$ python -q
>>> import numpy as np
>>> np.set_printoptions(precision=2, suppress=True, linewidth=100, floatmode="fixed")
>>> def rnd(a):
...     return np.round(a, 2) + 0
... 
>>> feats = np.loadtxt("out0.csv", delimiter=",")
>>> feats
array([[  1.00,  -0.17,  -1.54,  -2.34,   7.89,   1.04,   0.14,   5.84,   0.07],
       [ -1.38,   0.01,  -2.03,  10.03,   3.33,  -0.49,  -0.13,   9.17,   0.04],
       [  1.99,  -0.56,  -1.35, -64.92,  -1.47,  -0.28,   0.04,  -3.52,  -0.15],
       [  0.92,   0.24,  -1.32, -19.23,   7.31,   0.36,   0.10,  -0.34,   0.00],
       [  0.27,  -0.26,   2.54,  12.76,  -1.16,  -0.10,   0.33,  -2.12,   0.15],
       [  0.88,  -0.02,  -1.47,  14.02,   2.96,  -1.40,   0.02,   3.15,   0.18],
       [  0.13,  -0.01,  -0.39, -32.18,  19.53,   0.82,   0.44,   2.47,   0.00],
       [  0.79,   0.31,  -1.80,  -7.01,   1.55,  -1.35,   0.09,  -0.49,  -0.02],
       [ -0.66,   0.34,  -2.77, -11.71,   4.84,  -0.20,  -0.01,  -3.01,  -0.01],
       [ -0.81,   0.09,   4.79, -14.01,   0.24,  -0.03,  -0.25,  -6.25,  -0.02],
       [  0.74,  -0.10,  -0.18,   5.66,   4.18,  -0.69,   0.00,  -1.76,   0.03],
       [  0.47,   0.13,   2.29,   6.01,  -2.92,   1.29,   0.10,  -7.05,   0.08],
       [ -0.41,  -0.44,  -0.83,   5.27,   5.75,   1.01,   0.00,   1.04,   0.12],
       [ -0.96,   0.12,   2.93,  -2.91,  -0.50,  -0.54,   0.06,  -8.19,   0.05],
       [  0.11,   0.24,   0.61, -18.42,  -8.12,  -1.28,   0.02,   2.49,   0.09]])
>>> W = np.array([[1, 7, 5, 3, 7, 6],
...     [6, -4, 0, -3, 1, -8],
...     [4, 8, -4, 7, 3, -9],
...     [-6, 2, -3, -5, -7, -1],
...     [-2, -1, 0, -8, 1, 8],
...     [5, -3, 0, 9, 2, -6],
...     [9, 6, 5, 9, 3, -8],
...     [8, 7, 9, 5, -9, 7],
...     [9, 8, -6, 5, -3, -8]])
>>> c = np.array([3, 5, -7, 0, 3, -6])
>>> hid = np.maximum(feats @ W + c, 0)
>>> np.linalg.matrix_rank(hid)
np.int64(6)
>>> cent = np.array([[0, 2], [-2, -2], [-1, 2], [-1, 3], [2, -1], [2, 1]])
>>> (hid @ cent).round(6).argmax(axis=1)
array([1, 1, 1, 0, 0, 0, 0, 0, 0, 0, 0, 0, 0, 0, 1])
>>> W @ cent
array([[  4,   6],
       [ -3,   2],
       [-31,  -7],
       [-12, -31],
       [ 28, -19],
       [-11,  35],
       [-36,  32],
       [-32,  51],
       [-37,   0]])
>>> rnd(np.linalg.norm(feats[8] - feats[13]))
np.float64(12.87)
>>> rnd(feats[8] @ feats[13])
np.float64(48.97)
>>> rnd(np.linalg.norm(feats, "nuc"))
np.float64(139.89)
>>> np.linalg.norm(feats, axis=1).argmax()
np.int64(2)
>>> rnd(np.linalg.norm(feats[8], 1)), rnd(np.linalg.norm(feats[8], np.inf))
(np.float64(23.55), np.float64(11.71))
>>> vec = np.array([1, -3, -3, 3, 0, 2, 3, 0, 0])
>>> target = feats @ vec
>>> rnd(np.linalg.pinv(feats) @ feats)
array([[1.00, 0.00, 0.00, 0.00, 0.00, 0.00, 0.00, 0.00, 0.00],
       [0.00, 1.00, 0.00, 0.00, 0.00, 0.00, 0.00, 0.00, 0.00],
       [0.00, 0.00, 1.00, 0.00, 0.00, 0.00, 0.00, 0.00, 0.00],
       [0.00, 0.00, 0.00, 1.00, 0.00, 0.00, 0.00, 0.00, 0.00],
       [0.00, 0.00, 0.00, 0.00, 1.00, 0.00, 0.00, 0.00, 0.00],
       [0.00, 0.00, 0.00, 0.00, 0.00, 1.00, 0.00, 0.00, 0.00],
       [0.00, 0.00, 0.00, 0.00, 0.00, 0.00, 1.00, 0.00, 0.00],
       [0.00, 0.00, 0.00, 0.00, 0.00, 0.00, 0.00, 1.00, 0.00],
       [0.00, 0.00, 0.00, 0.00, 0.00, 0.00, 0.00, 0.00, 1.00]])
>>> rnd(np.linalg.lstsq(feats, target)[0])
array([ 1.00, -3.00, -3.00,  3.00,  0.00,  2.00,  3.00,  0.00,  0.00])
>>> rng = np.random.default_rng(76)
>>> target = target + 0.02 * rng.normal(size=15)
>>> rnd(target)
array([   1.60,   33.44, -187.46,  -52.50,   32.52,   44.64,  -92.24,  -18.17,  -28.90,  -58.32,
         17.16,   14.13,   21.24,  -19.76,  -60.18])
>>> c, *_ = np.linalg.lstsq(feats, target)
>>> rnd(feats.T @ (target - feats @ c))
array([0.00, 0.00, 0.00, 0.00, 0.00, 0.00, 0.00, 0.00, 0.00])
>>> c.round()
array([ 1.00, -3.00, -3.00,  3.00, -0.00,  2.00,  3.00,  0.00,  0.00])
>>> rnd(np.linalg.norm(target - feats @ c))
np.float64(0.05)
>>> rnd(c)
array([ 0.98, -2.99, -3.01,  3.00,  0.00,  2.00,  3.09,  0.00,  0.04])
>>> arr = np.load("x.npy")
>>> arr
array([[-0.69,  0.94,  1.96],
       [ 1.18,  1.93, -2.23],
       [-0.62,  2.23, -2.40],
       [ 0.23, -4.08,  0.27],
       [-0.89,  1.78,  3.55],
       [ 0.06,  4.65, -1.57],
       [ 0.93, -0.74,  0.44],
       [-0.43, -2.63,  2.37],
       [ 0.06, -2.20, -1.69],
       [-0.38, -0.96, -0.88],
       [ 0.45,  2.13, -3.21],
       [ 0.23, -1.26,  2.77],
       [-0.86,  0.16, -2.31],
       [-0.06, -1.16,  0.49],
       [-0.21,  1.13, -0.32],
       [-0.87,  1.35,  3.13],
       [ 0.42,  2.08, -0.43],
       [ 0.24, -0.05, -0.17],
       [ 0.86, -5.18, -2.25],
       [-0.24,  0.30, -0.75],
       [-0.04,  1.60, -1.04],
       [ 0.74,  1.86,  0.34],
       [ 0.95, -7.34,  1.05],
       [ 0.29, -4.21,  2.23],
       [ 0.99,  0.13, -0.75],
       [-0.51, -3.45, -0.72],
       [-0.22, -4.67,  0.54],
       [ 0.51,  0.40,  0.76]])
>>> D = np.linalg.norm(arr[:, None] - arr[None], axis=-1)
>>> (D + 1e9 * np.eye(28)).round(6).argmin(axis=1)
array([15, 10, 10, 26, 15,  2, 13, 11,  9, 19,  1,  7, 19,  6, 20,  4, 21, 19, 25, 17, 14, 16, 26,
        7, 17,  3,  3, 17])
>>> np.linalg.matrix_rank(D ** 2)
np.int64(5)
>>> np.flatnonzero(D[19] < D.mean() / 2)
array([ 6,  9, 12, 13, 14, 16, 17, 19, 20, 24, 27])
>>> D[19].round(6).argsort(kind="stable")[:4]
array([19, 17, 14, 24])
>>> C2 = np.cov(arr, rowvar=False)
>>> rnd(C2)
array([[ 0.37, -0.31, -0.28],
       [-0.31,  7.75, -1.01],
       [-0.28, -1.01,  3.25]])
>>> C2.shape
(3, 3)
>>> rnd(np.polyfit(arr[:, 1], arr[:, 0], 1))
array([-0.04,  0.05])
>>> rnd(np.linalg.eigvalsh(C2)[::-1])
array([7.97, 3.07, 0.32])
>>> np.argsort(-arr.std(axis=0).round(6), kind="stable")
array([1, 2, 0])
>>> r0 = np.array([1, 2, 0, 0, 2, 3, 0, 0])
>>> v = np.array([0, 0, 1, 0, 3, 0, 0, 2, 2])
>>> F = np.outer(r0, v)
>>> F
array([[0, 0, 1, 0, 3, 0, 0, 2, 2],
       [0, 0, 2, 0, 6, 0, 0, 4, 4],
       [0, 0, 0, 0, 0, 0, 0, 0, 0],
       [0, 0, 0, 0, 0, 0, 0, 0, 0],
       [0, 0, 2, 0, 6, 0, 0, 4, 4],
       [0, 0, 3, 0, 9, 0, 0, 6, 6],
       [0, 0, 0, 0, 0, 0, 0, 0, 0],
       [0, 0, 0, 0, 0, 0, 0, 0, 0]])
>>> # row 3 repeats row 2
>>> vec = np.array([3, 8, -1, 0, -8, 0, 6, -1, -6])
>>> h1 = np.maximum(F @ vec, 0)
>>> np.maximum(F @ (3 * vec), 0)
array([0, 0, 0, 0, 0, 0, 0, 0])
>>> np.flatnonzero(h1 > 1e-9)
array([], dtype=int64)
>>> X = np.loadtxt("run6.csv", delimiter=",")
>>> X
array([[ 0.10,  1.70, -1.90, -0.80, -5.50],
       [ 2.60, -1.50, -0.60, -1.70, -7.00],
       [-0.30,  2.10,  1.30,  2.00,  1.50],
       [ 1.70,  0.30,  0.90, -1.10,  6.50],
       [ 1.10, -0.20, -0.90, -1.00, -3.50],
       [-0.80,  1.00,  0.60,  1.10,  6.00],
       [ 2.00,  1.80, -0.50,  0.50,  2.00]])
>>> # column 4 dominates
>>> O, R = np.linalg.qr(X)
>>> rnd(R)
array([[-3.95,  0.32,  0.78,  2.01,  3.24],
       [ 0.00,  3.72,  0.08,  1.78,  4.17],
       [ 0.00,  0.00, -2.70, -1.39, -9.39],
       [ 0.00,  0.00,  0.00,  1.43, -2.61],
       [ 0.00,  0.00,  0.00,  0.00, -7.28]])
>>> np.allclose(R.T @ R, X.T @ X)
True
>>> O.shape, R.shape
((7, 5), (5, 5))
>>> rnd(np.abs(np.diag(R)))
array([3.95, 3.72, 2.70, 1.43, 7.28])
>>> rnd(np.trace(O @ O.T))
np.float64(5.0)
>>> proj = X @ np.linalg.solve(X.T @ X, X.T)
>>> np.linalg.matrix_rank(np.eye(7) - proj)
np.int64(2)
>>> np.allclose(proj @ proj, proj)
True
>>> rnd(np.diag(proj))
array([0.94, 0.73, 0.98, 0.99, 0.14, 0.29, 0.93])
>>> rnd(proj @ X[:, 1])
array([ 1.70, -1.50,  2.10,  0.30, -0.20,  1.00,  1.80])
>>> rnd(proj)
array([[ 0.94, -0.12,  0.03,  0.01,  0.19, -0.10,  0.01],
       [-0.12,  0.73,  0.02,  0.03,  0.20, -0.37,  0.08],
       [ 0.03,  0.02,  0.98,  0.00, -0.14, -0.03,  0.02],
       [ 0.01,  0.03,  0.00,  0.99,  0.02,  0.06, -0.02],
       [ 0.19,  0.20, -0.14,  0.02,  0.14, -0.11,  0.12],
       [-0.10, -0.37, -0.03,  0.06, -0.11,  0.29,  0.20],
       [ 0.01,  0.08,  0.02, -0.02,  0.12,  0.20,  0.93]])
>>> vec = np.array([0, -2, -3, 0, -1])
>>> target = X @ vec
>>> rnd(target)
array([ 7.80, 11.80, -9.60, -9.80,  6.60, -9.80, -4.10])
>>> rnd(np.linalg.solve(X.T @ X, X.T @ target))
array([ 0.00, -2.00, -3.00,  0.00, -1.00])
>>> rnd(np.linalg.lstsq(X, target)[0])
array([ 0.00, -2.00, -3.00,  0.00, -1.00])
>>> target = target + 0.05 * rng.normal(size=7)
>>> rnd(target)
array([ 7.80, 11.79, -9.62, -9.73,  6.54, -9.72, -4.12])
>>> c, *_ = np.linalg.lstsq(X, target)
>>> rnd(np.linalg.norm(target - X @ c))
np.float64(0.07)
>>> [round(float(np.linalg.norm(np.linalg.solve(X.T @ X + lam * np.eye(5), X.T @ target))), 2) for lam in (0, 1, 10, 100)]
[3.73, 2.69, 1.8, 1.08]
>>> rnd(c)
array([-0.01, -1.99, -2.99, -0.03, -0.99])
>>> vec = np.array([4, 2, 0, 3, 7])
>>> h1 = np.maximum(X @ vec, 0)
>>> np.maximum(X @ (3 * vec), 0)
array([  0.00,   0.00,  58.50, 148.80,   0.00, 132.30,  81.30])
>>> X * (h1 > 1e-9)[:, None]
array([[ 0.00,  0.00, -0.00, -0.00, -0.00],
       [ 0.00, -0.00, -0.00, -0.00, -0.00],
       [-0.30,  2.10,  1.30,  2.00,  1.50],
       [ 1.70,  0.30,  0.90, -1.10,  6.50],
       [ 0.00, -0.00, -0.00, -0.00, -0.00],
       [-0.80,  1.00,  0.60,  1.10,  6.00],
       [ 2.00,  1.80, -0.50,  0.50,  2.00]])
>>> J = rng.normal(size=(21, 7)) + 10 * np.array([-5, 2, -3, 4, 4, -2, 2])
>>> rnd(J)
array([[-50.32,  19.68, -29.62,  39.79,  39.23, -18.91,  20.99],
       [-50.38,  19.86, -28.14,  39.72,  40.44, -21.34,  19.48],
       [-51.07,  19.72, -29.85,  41.16,  39.35, -20.20,  21.94],
       [-49.11,  20.46, -30.15,  39.63,  39.22, -17.91,  20.54],
       [-50.83,  19.88, -29.60,  39.07,  40.62, -20.94,  19.45],
       [-50.71,  18.35, -30.36,  39.30,  40.59, -18.92,  22.48],
       [-49.05,  20.15, -29.03,  39.01,  40.14, -20.31,  18.82],
       [-49.25,  19.33, -31.39,  38.78,  38.36, -20.42,  18.41],
       [-50.76,  20.83, -30.91,  39.96,  40.18, -19.86,  20.23],
       [-48.60,  21.59, -29.68,  42.31,  41.86, -20.01,  20.50],
       [-50.69,  20.14, -28.23,  39.10,  39.28, -21.06,  19.02],
       [-50.08,  20.99, -28.43,  40.87,  41.35, -19.26,  20.46],
       [-48.31,  19.31, -29.70,  40.40,  37.81, -20.41,  19.50],
       [-48.91,  19.09, -29.29,  38.00,  39.60, -19.34,  19.19],
       [-48.80,  20.84, -29.14,  40.59,  41.91, -20.46,  20.30],
       [-49.83,  19.16, -29.42,  40.55,  39.65, -19.38,  20.72],
       [-48.19,  20.71, -29.69,  41.80,  39.60, -19.87,  20.64],
       [-49.68,  19.78, -29.82,  40.16,  38.88, -19.98,  17.84],
       [-51.26,  21.44, -29.63,  40.17,  38.65, -20.49,  20.31],
       [-49.71,  19.06, -29.49,  39.79,  40.16, -18.89,  19.02],
       [-50.79,  21.21, -29.77,  38.08,  40.34, -22.19,  21.10]])
>>> Y = np.c_[J[:, :3] @ np.array([[-6, 6, 3], [-1, -8, 1], [4, 0, 7]]), np.array([3, -2, -3, 4, 2, -5, -3, -5, -2, 5, -5, -4, -5, 5, -4, 1, 1, -5, -1, 1, 1])]
>>> rnd(Y)
array([[ 163.76, -459.41, -338.63,    3.00],
       [ 169.88, -461.20, -328.27,   -2.00],
       [ 167.33, -464.16, -342.42,   -3.00],
       [ 153.61, -458.33, -337.89,    4.00],
       [ 166.73, -464.06, -339.79,    2.00],
       [ 164.48, -451.07, -346.26,   -5.00],
       [ 157.98, -455.48, -330.22,   -3.00],
       [ 150.58, -450.08, -348.16,   -5.00],
       [ 160.11, -471.22, -347.86,   -2.00],
       [ 151.26, -464.31, -331.97,    5.00],
       [ 171.10, -465.24, -329.54,   -5.00],
       [ 165.78, -468.41, -328.28,   -4.00],
       [ 151.77, -444.34, -333.50,   -5.00],
       [ 157.25, -446.17, -332.66,    5.00],
       [ 155.42, -459.49, -329.53,   -4.00],
       [ 162.11, -452.23, -336.30,    1.00],
       [ 149.69, -454.87, -331.72,    1.00],
       [ 159.00, -456.35, -338.00,   -5.00],
       [ 167.61, -479.10, -339.75,   -1.00],
       [ 161.25, -450.73, -336.54,    1.00],
       [ 164.45, -474.43, -339.56,    1.00]])
>>> np.linalg.matrix_rank(Y)
np.int64(4)
>>> rnd(np.linalg.lstsq(J, Y[:, 0])[0])
array([-6.00, -1.00,  4.00,  0.00,  0.00,  0.00,  0.00])
>>> Uu, s, VT = np.linalg.svd(J, full_matrices=False)
>>> np.abs(Uu[:, 0]).round(6).argmax()
np.int64(9)
>>> Uu.shape, s.shape, VT.shape
((21, 7), (7,), (7, 7))
>>> rnd(np.abs(VT[0]))
array([0.57, 0.23, 0.34, 0.45, 0.45, 0.23, 0.23])
>>> rnd(np.cumsum(s ** 2) / np.sum(s ** 2))
array([1.00, 1.00, 1.00, 1.00, 1.00, 1.00, 1.00])
>>> rnd(s)
array([403.35,   5.81,   5.25,   4.54,   3.68,   3.13,   2.71])
>>> E = np.array([[2, 0, 3, 2, 2, 2, 1, 0, 0],
...     [0, 3, 0, 3, 2, 0, 3, 3, 3],
...     [1, 2, 0, 2, 1, 2, 2, 2, 0],
...     [3, 0, 1, 2, 3, 0, 3, 0, 1],
...     [2, 3, 2, 0, 3, 2, 2, 3, 0],
...     [0, 0, 3, 3, 2, 3, 2, 3, 2],
...     [3, 3, 2, 1, 1, 2, 0, 1, 1],
...     [2, 3, 0, 3, 2, 1, 3, 0, 1],
...     [0, 3, 0, 1, 0, 0, 0, 3, 3]])
>>> E[2] = E[8]
>>> E
array([[2, 0, 3, 2, 2, 2, 1, 0, 0],
       [0, 3, 0, 3, 2, 0, 3, 3, 3],
       [0, 3, 0, 1, 0, 0, 0, 3, 3],
       [3, 0, 1, 2, 3, 0, 3, 0, 1],
       [2, 3, 2, 0, 3, 2, 2, 3, 0],
       [0, 0, 3, 3, 2, 3, 2, 3, 2],
       [3, 3, 2, 1, 1, 2, 0, 1, 1],
       [2, 3, 0, 3, 2, 1, 3, 0, 1],
       [0, 3, 0, 1, 0, 0, 0, 3, 3]])
>>> # row 8 repeats row 2
>>> np.unique(E.round(6), axis=0).shape
(8, 9)
